% python3 -q
>>> import numpy as np
>>> from numpy import linalg as LA
>>> np.set_printoptions(precision=1, suppress=True, linewidth=100, legacy="1.25")
>>> rnd = lambda a: np.round(a, 1) + 0
>>> E = np.array([[7.7, -5.6, 1.6],
...     [-7.5, -13.0, 3.1],
...     [-11.1, -8.3, 3.7],
...     [-4.6, 18.0, 7.1],
...     [-9.2, -1.7, -3.0],
...     [-4.8, 12.6, -6.6],
...     [7.2, -7.3, 11.9],
...     [1.1, 3.2, 0.7],
...     [-3.5, 4.3, 0.0],
...     [1.0, -22.7, -2.2],
...     [11.8, -9.0, 2.3],
...     [-15.1, 5.6, 4.4],
...     [2.8, 18.8, 2.2],
...     [6.9, 1.6, -3.6],
...     [-6.5, -14.5, -6.1],
...     [-2.3, 4.3, 3.7],
...     [-10.1, -5.7, -0.2],
...     [3.5, -7.2, 4.5],
...     [-10.8, 4.2, -3.4],
...     [-2.3, 7.5, -8.9],
...     [-4.5, -7.3, 1.9]])
>>> rng = np.random.default_rng(625)
>>> labels = rng.permutation(3)
>>> Y = E[:, labels] * rng.choice([-1, 1], 3)
>>> print(Y)
[[ -1.6   7.7  -5.6]
 [ -3.1  -7.5 -13. ]
 [ -3.7 -11.1  -8.3]
 [ -7.1  -4.6  18. ]
 [  3.   -9.2  -1.7]
 [  6.6  -4.8  12.6]
 [-11.9   7.2  -7.3]
 [ -0.7   1.1   3.2]
 [ -0.   -3.5   4.3]
 [  2.2   1.  -22.7]
 [ -2.3  11.8  -9. ]
 [ -4.4 -15.1   5.6]
 [ -2.2   2.8  18.8]
 [  3.6   6.9   1.6]
 [  6.1  -6.5 -14.5]
 [ -3.7  -2.3   4.3]
 [  0.2 -10.1  -5.7]
 [ -4.5   3.5  -7.2]
 [  3.4 -10.8   4.2]
 [  8.9  -2.3   7.5]
 [ -1.9  -4.5  -7.3]]
>>> U, _, Vh = LA.svd(E.T @ Y)
>>> print(labels)
[2 0 1]
>>> print(rnd(U @ Vh))
[[ 0.  1.  0.]
 [ 0.  0.  1.]
 [-1.  0.  0.]]
>>> W0 = np.loadtxt("x.csv", delimiter=",")
>>> print(W0)
[[ 0.  0.  2.  0.]
 [ 1.  0.  3.  0.]
 [ 3.  1.  3.  0.]
 [ 0.  0.  0. -1.]]
>>> P = np.triu(np.array([[-1, 1, -2, -2], [1, 2, -1, -2], [1, 0, -2, 2], [-2, 0, 0, 0]]), 1) + np.eye(4)
>>> Y = P @ W0 @ LA.inv(P)
>>> print(P @ W0 - W0 @ P)
[[-5. -2. -3. -2.]
 [-3. -2. -1. -2.]
 [ 0. -3.  7.  0.]
 [ 0.  0.  0.  0.]]
>>> print(rnd(LA.det(Y)))
-2.0
>>> data = np.loadtxt("layer6.csv", delimiter=",")
>>> print(data)
[[3. 1. 1.]
 [0. 1. 0.]
 [0. 0. 3.]]
>>> Y = np.array([[-3, 2, -1], [0, -3, 3], [1, -2, 2]])
>>> print(np.einsum("ik,kj->ji", data, Y))
[[-8.  0.  3.]
 [ 1. -3. -6.]
 [ 2.  3.  6.]]
>>> print(LA.matrix_rank(np.vstack([data, Y.T])))
3
>>> print(W0 @ W0)
[[ 6.  2.  6.  0.]
 [ 9.  3. 11.  0.]
 [10.  3. 18.  0.]
 [ 0.  0.  0.  1.]]
>>> print(rnd(LA.matrix_power(W0, 2)))
[[ 6.  2.  6.  0.]
 [ 9.  3. 11.  0.]
 [10.  3. 18.  0.]
 [ 0.  0.  0.  1.]]
>>> print(rnd(np.abs(LA.eigvals(W0)).max()))
4.9
>>> print((W0 - W0.T) / 2)
[[ 0.  -0.5 -0.5  0. ]
 [ 0.5  0.   1.   0. ]
 [ 0.5 -1.   0.   0. ]
 [ 0.   0.   0.   0. ]]
>>> print(np.allclose(W0, W0.T))
False
>>> print(rnd(np.sort(np.abs(LA.eigvals(W0)))))
[0.2 1.  1.7 4.9]
>>> f = np.array([1, 2])
>>> print(np.correlate(data[1], data[0], "full"))
[0. 1. 1. 3. 0.]
>>> print(np.array([np.convolve(row, f, "same") for row in data]))
[[3. 7. 3.]
 [0. 1. 2.]
 [0. 0. 3.]]
>>> print(np.polyval(f, data[1]))
[2. 3. 2.]
>>> print(data @ data)
[[9. 4. 6.]
 [0. 1. 0.]
 [0. 0. 9.]]
>>> print(np.prod(np.diag(data)), rnd(LA.det(data)))
9.0 9.0
>>> print(rnd(np.sort(LA.eigvals(data))))
[1. 3. 3.]
>>> print([int(LA.matrix_rank(LA.matrix_power(data, p))) for p in range(1, 4)])
[3, 3, 3]
>>> W = np.array([[2, 1, 0, 2, 0], [1, 2, 3, 2, 2], [1, 0, 0, 1, 0]])
>>> beta = np.array([8, -3, 5, 0, 5])
>>> hid = np.maximum(data @ W + beta, 0)
>>> print(rnd((hid > 0).mean(axis=0)))
[1.  0.3 1.  1.  1. ]
>>> print(LA.matrix_rank(hid))
3
>>> print((hid > 0).astype(int))
[[1 1 1 1 1]
 [1 0 1 1 1]
 [1 0 1 1 1]]
>>> basis = np.array([[-3, 1, 4], [5, 4, 2], [0, -3, 4], [-2, 0, 3], [1, -2, -4]])
>>> print((hid @ basis).round(6).argmax(axis=1))
[2 2 2]
>>> m1 = np.load("data.npy")
>>> print(rnd(m1))
[[-0.4  0.3 -0.8]
 [ 0.2 -0.9 -0.4]
 [-0.9 -0.3  0.3]]
>>> q, evecs = LA.qr(m1[:, :2])[0], LA.qr(m1[:, 2:])[0]
>>> sv = LA.svd(q.T @ evecs, compute_uv=False)
>>> print((sv > 0.9).sum())
0
>>> print(rnd(sv))
[0.]
>>> print(rnd(LA.norm(q @ q.T - evecs @ evecs.T, 2)))
1.0
>>> print(rnd(LA.svd(m1, compute_uv=False)))
[1. 1. 1.]
>>> print(rnd(LA.pinv(m1)))
[[-0.4  0.2 -0.9]
 [ 0.3 -0.9 -0.3]
 [-0.8 -0.4  0.3]]
>>> print(rnd(LA.norm(m1, axis=0)))
[1. 1. 1.]
>>> print(rnd(m1 @ m1.T))
[[1. 0. 0.]
 [0. 1. 0.]
 [0. 0. 1.]]
>>> x = np.array([0, 0, 1])
>>> print(rnd(np.abs(LA.eigvals(m1))))
[1. 1. 1.]
>>> print(rnd(LA.det(m1)))
1.0
>>> print(rnd((m1 + m1.T) / 2))
[[-0.4  0.3 -0.9]
 [ 0.3 -0.9 -0.4]
 [-0.9 -0.4  0.3]]
>>> print(np.allclose(m1, m1.T))
False
>>> print(rnd((m1 - m1.T) / 2))
[[ 0.   0.1  0. ]
 [-0.1  0.  -0.1]
 [ 0.   0.1  0. ]]
>>> print(rnd(np.sort(np.abs(LA.eigvals(m1)))))
[1. 1. 1.]
>>> J = np.load("run5.npy")
>>> print(J)
[[-4  4 -1  0]
 [-1  2 -1  0]
 [ 2  0  4  0]
 [ 0  0  0  0]]
>>> # rank 3
>>> print(np.kron(np.eye(2, dtype=int), J))
[[-4  4 -1  0  0  0  0  0]
 [-1  2 -1  0  0  0  0  0]
 [ 2  0  4  0  0  0  0  0]
 [ 0  0  0  0  0  0  0  0]
 [ 0  0  0  0 -4  4 -1  0]
 [ 0  0  0  0 -1  2 -1  0]
 [ 0  0  0  0  2  0  4  0]
 [ 0  0  0  0  0  0  0  0]]
>>> print(rnd(np.poly(J)))
[  1.  -2. -10.  20.   0.]
>>> print(rnd(LA.det(2 * J)), rnd(LA.det(J)))
0.0 0.0
>>> print(np.einsum("ii->", J))
2
